% ipython --no-banner

In [1]: import numpy as np

In [2]: import numpy.linalg as la

In [3]: np.set_printoptions(precision=3, suppress=True, linewidth=120, floatmode="fixed")

In [4]: W0 = np.loadtxt("out4.csv", delimiter=",")

In [5]: W0
Out[5]: 
array([[-1.600,  1.200,  0.600,  0.000, -2.700,  0.800, -0.200,  0.800, -2.000],
       [-0.100, -0.400, -0.400, -0.400, -1.000,  0.300,  2.400, -0.600, -1.900],
       [-0.600, -1.300,  0.200,  0.400,  2.500, -0.800, -0.100, -0.100, -1.000],
       [-0.700,  2.600, -2.000,  0.700,  0.500, -0.800,  0.400, -1.500,  2.600],
       [ 1.300,  0.400,  1.900,  0.800, -0.200, -2.000, -1.900,  0.400,  0.800],
       [ 0.900, -1.900,  1.000,  1.300, -1.600,  0.600,  1.100, -0.400,  0.900],
       [-0.800, -0.300, -0.900,  1.100, -1.500, -1.500,  0.100,  0.000,  0.500],
       [ 0.100,  0.200,  0.400,  1.100, -2.000, -0.700, -1.100,  0.100,  0.300],
       [ 0.900,  2.500,  0.900, -0.400,  0.000, -0.200,  0.100,  0.600, -2.000],
       [-1.500, -1.000,  0.100, -0.600,  0.800, -0.100, -1.200,  0.000,  0.000],
       [ 0.300, -1.500,  0.200, -0.300,  0.800,  0.200,  0.000,  0.300,  1.000],
       [-0.100, -0.200,  0.200,  0.600,  0.600, -0.600, -1.100,  0.700,  0.300],
       [ 1.000,  0.000,  0.500, -0.100,  0.600,  0.400, -0.500, -0.300, -1.600],
       [ 0.500, -1.200,  0.300, -0.600, -2.100,  1.100,  0.000, -1.000,  0.600],
       [-0.700,  1.800, -0.200, -0.100,  0.700,  0.700, -0.200,  1.400,  0.000],
       [ 1.700,  0.900,  0.500, -1.500,  0.800, -0.200,  0.200,  0.800, -0.500],
       [ 3.000,  1.000, 20.000,  9.000, 11.000, -2.000, 11.000, -8.000,  4.000],
       [ 0.600, -0.600, -0.200,  0.800, -0.100, -2.500,  0.600, -0.700, -0.300],
       [-0.400,  1.500, -0.700, -2.000, -1.200,  0.000, -1.900, -1.000,  0.100],
       [ 0.800, -1.500, -0.800, -0.500,  1.500,  0.100, -1.000,  0.700, -0.300],
       [ 0.400, -2.300, -0.400, -0.800, -0.500, -2.600,  0.200,  0.700, -0.200],
       [ 0.000, -1.000,  0.300,  0.600, -2.000, -0.700,  1.600, -2.300,  1.400]])

In [6]: T = np.stack([W0, 3 * W0, W0[::-1]])

In [7]: la.norm(T, axis=(1, 2))
Out[7]: array([32.112, 96.337, 32.112])

In [8]: T.shape
Out[8]: (3, 22, 9)

In [9]: la.matrix_rank(T.reshape(3, -1))
Out[9]: np.int64(2)

In [10]: la.matrix_rank(T)
Out[10]: array([9, 9, 9])
